$ python3 -q
>>> import numpy as np
>>> import numpy.linalg as la
>>> np.set_printoptions(precision=1, suppress=True, linewidth=100, legacy="1.25")
>>> K = np.load("run11.npy")
>>> K.round(1) + 0
array([[-1. ,  1. , -0.5,  2. , -3.9, -1.5,  1. ],
       [-0.9, -1.1, -0.9,  1.1,  3.9,  1.3, -2. ],
       [-2.2, -0.5, -1.7,  3.6,  1.2,  0.2, -1.6],
       [-2.3, -0.2, -1.7,  3.8,  0.2, -0.2, -1.3],
       [-2.3,  0.1, -1.7,  3.9, -0.8, -0.5, -0.9],
       [-0.8,  1. , -0.3,  1.6, -4.1, -1.5,  1.2],
       [ 1. ,  1.1,  0.9, -1.3, -3.8, -1.3,  2. ],
       [-1.7,  0.7, -1.1,  3. , -3.1, -1.2,  0.3],
       [ 1.2, -0.9,  0.7, -2.3,  3.8,  1.4, -0.8],
       [-2.3, -0.3, -1.7,  3.7,  0.8,  0.1, -1.5],
       [-1. , -1.1, -1. ,  1.4,  3.8,  1.2, -2. ],
       [ 2.2, -0.3,  1.5, -3.8,  1.6,  0.8,  0.6],
       [ 2.1,  0.6,  1.7, -3.4, -1.7, -0.4,  1.8],
       [-2.3,  0.1, -1.6,  3.9, -1. , -0.6, -0.8],
       [ 2.3,  0.1,  1.7, -3.9,  0. ,  0.2,  1.2],
       [ 2.3,  0.2,  1.7, -3.8, -0.3,  0.1,  1.3],
       [-1.4,  0.9, -0.8,  2.6, -3.6, -1.4,  0.6],
       [ 0.7,  1.1,  0.8, -0.9, -4. , -1.4,  1.9],
       [-1.3, -1. , -1.2,  1.9,  3.4,  1.1, -2. ],
       [-1.4, -1. , -1.2,  2. ,  3.4,  1.1, -2. ],
       [-1.7,  0.7, -1. ,  3. , -3.2, -1.3,  0.3],
       [ 1.3,  1. ,  1.2, -1.9, -3.5, -1.1,  2. ],
       [-1.3, -1. , -1.1,  1.7,  3.6,  1.1, -2. ],
       [ 1.2,  1. ,  1.1, -1.7, -3.6, -1.2,  2. ],
       [-1.1,  1. , -0.6,  2.1, -3.9, -1.5,  0.9],
       [ 1.9,  0.7,  1.6, -3. , -2.3, -0.6,  1.9],
       [ 2.2,  0.5,  1.7, -3.5, -1.3, -0.3,  1.7],
       [-2.3,  0. , -1.7,  3.9, -0.6, -0.4, -1. ],
       [-1.7, -0.9, -1.4,  2.5,  2.9,  0.9, -2. ],
       [ 2.1, -0.4,  1.4, -3.6,  2.1,  0.9,  0.3],
       [-1.3, -1. , -1.1,  1.8,  3.5,  1.1, -2. ],
       [ 1. , -1. ,  0.5, -2. ,  4. ,  1.5, -1. ],
       [ 1.6,  0.9,  1.3, -2.3, -3.1, -1. ,  2. ],
       [ 0. ,  1.1,  0.3,  0.4, -4.3, -1.5,  1.6],
       [ 2.3,  0.2,  1.7, -3.8, -0.2,  0.1,  1.3],
       [-2.3, -0.3, -1.7,  3.8,  0.5,  0. , -1.4],
       [-2.1,  0.5, -1.4,  3.6, -2.2, -1. , -0.2]])
>>> Uu, sig, Vh = la.svd(K)
>>> print(np.argmax(sig[:-1] / (sig[1:] + 1e-6)) + 1)
2
>>> print(sig.round(1) + 0)
[23.1 19.8  0.   0.   0.   0.   0. ]
>>> A2 = Uu[:, :2] @ np.diag(sig[:2]) @ Vh[:2]
>>> np.round(la.norm(K - A2) / la.norm(K), 1)
0.0
>>> feats = np.array([[7, 21, 14, 2, 6, 4],
...     [7, 21, 21, 2, 6, 6],
...     [14, 0, 7, 4, 0, 2],
...     [-2, -6, -4, 2, 6, 4],
...     [-2, -6, -6, 2, 6, 6],
...     [-4, 0, -2, 4, 0, 2]])
>>> rng = np.random.default_rng(694)
>>> idx = rng.permutation(6)
>>> idx
array([3, 5, 0, 4, 2, 1])
>>> A2 = feats[idx][:, idx]
>>> np.trace(A2)
45
>>> np.round(la.det(A2), 1), np.round(la.det(feats[idx]), 1)
(209952.0, 209952.0)
>>> np.allclose(A2, feats)
False
>>> print(np.sort(np.abs(la.eigvals(A2))))
[ 3.2  3.2  6.4  6.4 15.7 31.3]
>>> m1 = np.array([[-9.0, 0.3, 9.9, -6.1, -13.1, 7.7, -1.7, 1.9, -10.0],
...     [2.4, 11.7, -3.9, -3.7, 1.6, -5.7, -4.3, 2.2, -4.4],
...     [-15.0, -1.0, 7.1, -7.5, -9.5, 7.7, 4.2, 6.2, -5.2],
...     [-12.0, 3.6, 2.2, -2.8, -4.8, 4.2, 5.0, 3.7, -2.2],
...     [-3.2, 10.8, -3.4, -0.9, -0.5, -3.0, 0.1, 1.1, -2.9],
...     [1.2, 12.0, -4.3, -4.1, 1.8, -6.0, -4.2, 2.2, -4.0],
...     [-14.2, 2.3, 7.7, -5.8, -11.7, 9.0, 1.7, 4.3, -7.8]])
>>> x = np.array([-1, 0, -2, -5, 1, -2, 3, -3, -4])
>>> h1 = np.maximum(m1 @ x, 0)
>>> np.maximum(m1 @ (3 * x), 0)
array([ 61.2, 105. ,  84.6,  63.3,  85.8, 115.5,  64.5])
>>> np.tanh(m1 @ x)
array([1., 1., 1., 1., 1., 1., 1.])
>>> h1
array([20.4, 35. , 28.2, 21.1, 28.6, 38.5, 21.5])
>>> m1.T @ h1
array([-1126.4,  1283.7,   214.9,  -832.8,  -777. ,   140. ,   -83.5,   577.3,  -955.7])
>>> np.maximum(m1 @ x, 0) - np.maximum(-m1 @ x, 0)
array([20.4, 35. , 28.2, 21.1, 28.6, 38.5, 21.5])
>>> np.flatnonzero(h1 > 1e-9)
array([0, 1, 2, 3, 4, 5, 6])
>>> r0, v = m1[2], m1[4]
>>> round(float(r0 @ r0), 1)
565.3
>>> p = (r0 @ v) / (r0 @ r0) * r0
>>> print(round(la.norm(r0 + v) ** 2 + la.norm(r0 - v) ** 2, 1))
1446.9
>>> v - p
array([-2.6, 10.8, -3.7, -0.6, -0.1, -3.3, -0.1,  0.8, -2.7])
>>> la.matrix_rank(np.outer(r0, v))
1
>>> round((v - p) @ r0, 1)
-0.0
>>> Xc = K - K.mean(axis=0)
>>> V = la.svd(Xc)[2][:2]
>>> A2 = Xc - Xc @ V.T @ V
>>> (Xc @ V.T).std(axis=0)
array([3.8, 3.2])
>>> la.norm(A2, axis=1).round(6).argmax()
0
>>> np.round(la.norm(m1[5], 1), 1), round(la.norm(m1[5], np.inf), 1)
(39.8, 12.0)
>>> print(la.norm(m1, axis=1))
[23.5 15.8 23.8 15.9 12.6 16.1 24.5]
>>> la.norm(m1, axis=1).argmax()
6
>>> round(la.norm(m1, "nuc"), 1)
86.6
>>> A2 = m1 + rng.integers(-2, 3, (7, 4)) @ rng.integers(-2, 3, (4, 9))
>>> A2
array([[-13. ,   3.3,   3.9,  -7.1, -18.1,   7.7,  -3.7,   0.9,  -4. ],
       [  7.4,   4.7,   6.1,  -7.7,   7.6,  -4.7,  -2.3,   2.2, -12.4],
       [-11. , -11. ,  17.1, -17.5,  -5.5,   8.7,   4.2,   6.2, -11.2],
       [-10. ,  -2.4,   8.2,  -6.8,  -0.8,   4.2,   6. ,   5.7,  -8.2],
       [ -4.2,  15.8,  -9.4,   5.1,  -2.5,  -5. ,  -0.9,   3.1,   1.1],
       [  1.2,   7. ,  -4.3,  -5.1,   4.8, -10. ,  -5.2,  11.2,  -8. ],
       [-11.2,   2.3,  11.7,  -0.8,  -6.7,   9. ,   4.7,   5.3, -13.8]])
>>> np.abs(A2 - m1).sum(axis=1)
array([28., 43., 45., 31., 29., 27., 27.])
>>> np.round(la.svd(A2 - m1, compute_uv=False), 1) + 0
array([32.3, 13. , 11. ,  2.2,  0. ,  0. ,  0. ])
>>> la.matrix_rank(A2 - m1, tol=1e-8)
4
>>> mat = np.load("dump.npy")
>>> mat.round(1) + 0
array([[-1.6, -0.4,  1.5,  0.8,  1.5, -1.2],
       [ 1.3,  1.1, -1.2, -0.2,  0.3,  2.2],
       [ 0.5, -0.9, -0.4, -0.8, -2.4, -1.2],
       [-0.1, -1.1,  0.1, -0.6, -2. , -1.8],
       [ 0. ,  1.1,  0. ,  0.7,  2.1,  1.8],
       [-1.1, -1.1,  1. ,  0. , -0.6, -2.2],
       [ 1.5,  0.9, -1.4, -0.4, -0.4,  1.9],
       [-1.2, -1.1,  1.1,  0.1, -0.5, -2.2],
       [-1.3,  0.3,  1.1,  1. ,  2.3,  0. ],
       [ 0.5, -0.9, -0.5, -0.9, -2.4, -1.2],
       [-1.4, -1. ,  1.3,  0.3,  0. , -2.1],
       [-0.7,  0.8,  0.7,  0.9,  2.4,  0.9],
       [ 0.9,  1.2, -0.9,  0.1,  1. ,  2.2],
       [-0.5, -1.2,  0.4, -0.4, -1.6, -2.1],
       [ 0. , -1.1,  0. , -0.7, -2.1, -1.8],
       [ 1.5,  0.8, -1.4, -0.5, -0.6,  1.8],
       [-1.5, -0.1,  1.4,  0.9,  1.9, -0.7],
       [-0.9, -1.2,  0.8, -0.1, -1. , -2.2],
       [ 0.8,  1.2, -0.8,  0.2,  1.1,  2.2],
       [ 1.5,  0.2, -1.4, -0.9, -1.8,  0.8],
       [-0.7,  0.8,  0.6,  0.9,  2.4,  1. ],
       [ 1.2,  1.1, -1.1,  0. ,  0.6,  2.2],
       [ 0.2, -1. , -0.1, -0.7, -2.2, -1.6],
       [-0.7, -1.2,  0.7, -0.3, -1.3, -2.2],
       [-1.6, -0.6,  1.5,  0.6,  1. , -1.6],
       [ 0. ,  1.1,  0. ,  0.7,  2.1,  1.7],
       [-0.3, -1.2,  0.3, -0.5, -1.8, -2. ],
       [-0.1,  1.1,  0.1,  0.7,  2.1,  1.7],
       [-0.6, -1.2,  0.6, -0.4, -1.5, -2.1],
       [ 1.6,  0.7, -1.5, -0.6, -0.9,  1.6],
       [-1. , -1.2,  0.9, -0.1, -0.8, -2.2],
       [-1.6, -0.6,  1.5,  0.6,  1. , -1.6],
       [-1.4,  0.1,  1.3,  0.9,  2.1, -0.3],
       [ 1. , -0.6, -0.9, -1. , -2.4, -0.6]])
>>> print(feats @ feats)
[[ 360  540  585  144  216  234]
 [ 450  540  630  180  216  252]
 [ 180  270  225   72  108   90]
 [-144 -216 -234    0    0    0]
 [-180 -216 -252    0    0    0]
 [ -72 -108  -90    0    0    0]]
>>> round(la.det(feats), 1)
209952.0
>>> np.allclose(feats, feats.T)
False
>>> la.matrix_power(feats, 2)
array([[ 360,  540,  585,  144,  216,  234],
       [ 450,  540,  630,  180,  216,  252],
       [ 180,  270,  225,   72,  108,   90],
       [-144, -216, -234,    0,    0,    0],
       [-180, -216, -252,    0,    0,    0],
       [ -72, -108,  -90,    0,    0,    0]])
>>> np.trace(feats)
45
>>> np.allclose(feats @ feats.T, feats.T @ feats)
False
>>> M = np.loadtxt("test10.csv", delimiter=",")
>>> M
array([[0., 1., 0., 0.],
       [1., 0., 0., 0.],
       [0., 0., 2., 0.],
       [0., 0., 0., 2.]])
>>> np.poly(M)
array([ 1., -4.,  3.,  4., -4.])
>>> round(la.det(M.T), 1)
-4.0
>>> np.einsum("ij,ji->", M, M)
10.0
>>> round(la.det(2 * M), 1), np.round(la.det(M), 1)
(-64.0, -4.0)
